In [1]: import numpy as np

In [2]: np.set_printoptions(precision=1, suppress=True, linewidth=120)

In [3]: A2 = np.array([[1, 1], [1, -1]])

In [4]: rng = np.random.default_rng(41)

In [5]: A = np.kron(A2, np.kron(A2, A2))[rng.permutation(8)][:3]

In [6]: A
Out[6]: 
array([[ 1, -1,  1, -1,  1, -1,  1, -1],
       [ 1,  1,  1,  1,  1,  1,  1,  1],
       [ 1,  1, -1, -1,  1,  1, -1, -1]])

In [7]: u, r1 = A[1], A[0]

In [8]: u @ r1
Out[8]: np.int64(0)

In [9]: u @ u
Out[9]: np.int64(8)

In [10]: pr = (u @ r1) / (u @ u) * u

In [11]: np.linalg.matrix_rank(np.outer(u, r1))
Out[11]: np.int64(1)

In [12]: pr
Out[12]: array([0., 0., 0., 0., 0., 0., 0., 0.])

In [13]: np.outer(u, r1)
Out[13]: 
array([[ 1, -1,  1, -1,  1, -1,  1, -1],
       [ 1, -1,  1, -1,  1, -1,  1, -1],
       [ 1, -1,  1, -1,  1, -1,  1, -1],
       [ 1, -1,  1, -1,  1, -1,  1, -1],
       [ 1, -1,  1, -1,  1, -1,  1, -1],
       [ 1, -1,  1, -1,  1, -1,  1, -1],
       [ 1, -1,  1, -1,  1, -1,  1, -1],
       [ 1, -1,  1, -1,  1, -1,  1, -1]])

In [14]: r1 - pr
Out[14]: array([ 1., -1.,  1., -1.,  1., -1.,  1., -1.])

In [15]: A2 = A / np.linalg.norm(A, axis=1, keepdims=True)

In [16]: G = A2 @ A2.T

In [17]: np.linalg.norm(A2, axis=1)
Out[17]: array([1., 1., 1.])

In [18]: np.degrees(np.arccos(np.clip(G[1, 0], -1, 1)))
Out[18]: np.float64(90.0)

In [19]: (np.abs(G) > 0.9).astype(int)
Out[19]: 
array([[1, 0, 0],
       [0, 1, 0],
       [0, 0, 1]])

In [20]: np.argwhere(np.triu(np.abs(G) > 0.95, 1))
Out[20]: array([], shape=(0, 2), dtype=int64)

In [21]: G.round(1) + 0
Out[21]: 
array([[1., 0., 0.],
       [0., 1., 0.],
       [0., 0., 1.]])

In [22]: theta = rng.uniform(0, 2 * np.pi, 22)

In [23]: Q, _ = np.linalg.qr(np.array([[1.2, 0.5], [1.0, 0.4], [-0.7, -1.6], [-1.6, -0.2], [0.1, 0.6]]))

In [24]: J = 5 * np.c_[np.cos(theta), np.sin(theta)] @ Q.T

In [25]: J.round(1) + 0
Out[25]: 
array([[ 2.6,  2.1, -1.2, -3.5,  0.1],
       [ 2.1,  1.8,  1.4, -3.8, -0.9],
       [ 1.2,  1. , -4.4, -0.3,  1.7],
       [ 2. ,  1.7,  1.9, -3.7, -1.1],
       [ 0.4,  0.4,  4.1, -2.1, -1.8],
       [-1.5, -1.2,  4.2,  0.8, -1.6],
       [ 1.2,  1. , -4.4, -0.3,  1.7],
       [ 2.2,  1.8, -3.2, -2.3,  1. ],
       [ 2.2,  1.9,  1.2, -3.8, -0.9],
       [-2.5, -2.1,  2.1,  3.1, -0.5],
       [-2.2, -1.8,  3.2,  2.3, -1. ],
       [-2.4, -2.1, -0.1,  3.8,  0.5],
       [-0.1,  0. ,  4.4, -1.4, -1.9],
       [-1.5, -1.3, -2.8,  3.3,  1.4],
       [ 0.3,  0.2, -4.5,  1.2,  1.9],
       [ 2.3,  1.9,  0.9, -3.8, -0.7],
       [-0.3, -0.2,  4.5, -1.1, -1.9],
       [-1.3, -1.1, -3.1,  3.1,  1.5],
       [-2.2, -1.8,  3.2,  2.3, -1. ],
       [ 1.4,  1.1, -4.4, -0.5,  1.6],
       [-1.2, -1. ,  4.4,  0.3, -1.7],
       [-1.9, -1.6,  3.8,  1.7, -1.3]])

In [26]: Z = J[[5, 2]].astype(float)

In [27]: for _ in range(5):
    ...:     idx = np.linalg.norm(J[:, None] - Z, axis=-1).argmin(axis=1)
    ...:     Z = np.array([J[idx == j].mean(axis=0) for j in range(2)])
    ...: 

In [28]: idx
Out[28]: array([1, 1, 1, 1, 0, 0, 1, 1, 1, 0, 0, 0, 0, 1, 1, 1, 0, 1, 0, 1, 0, 0])

In [29]: np.bincount(idx)
Out[29]: array([10, 12])

In [30]: np.abs(Z[1] - Z[0]).argmax()
Out[30]: np.int64(2)
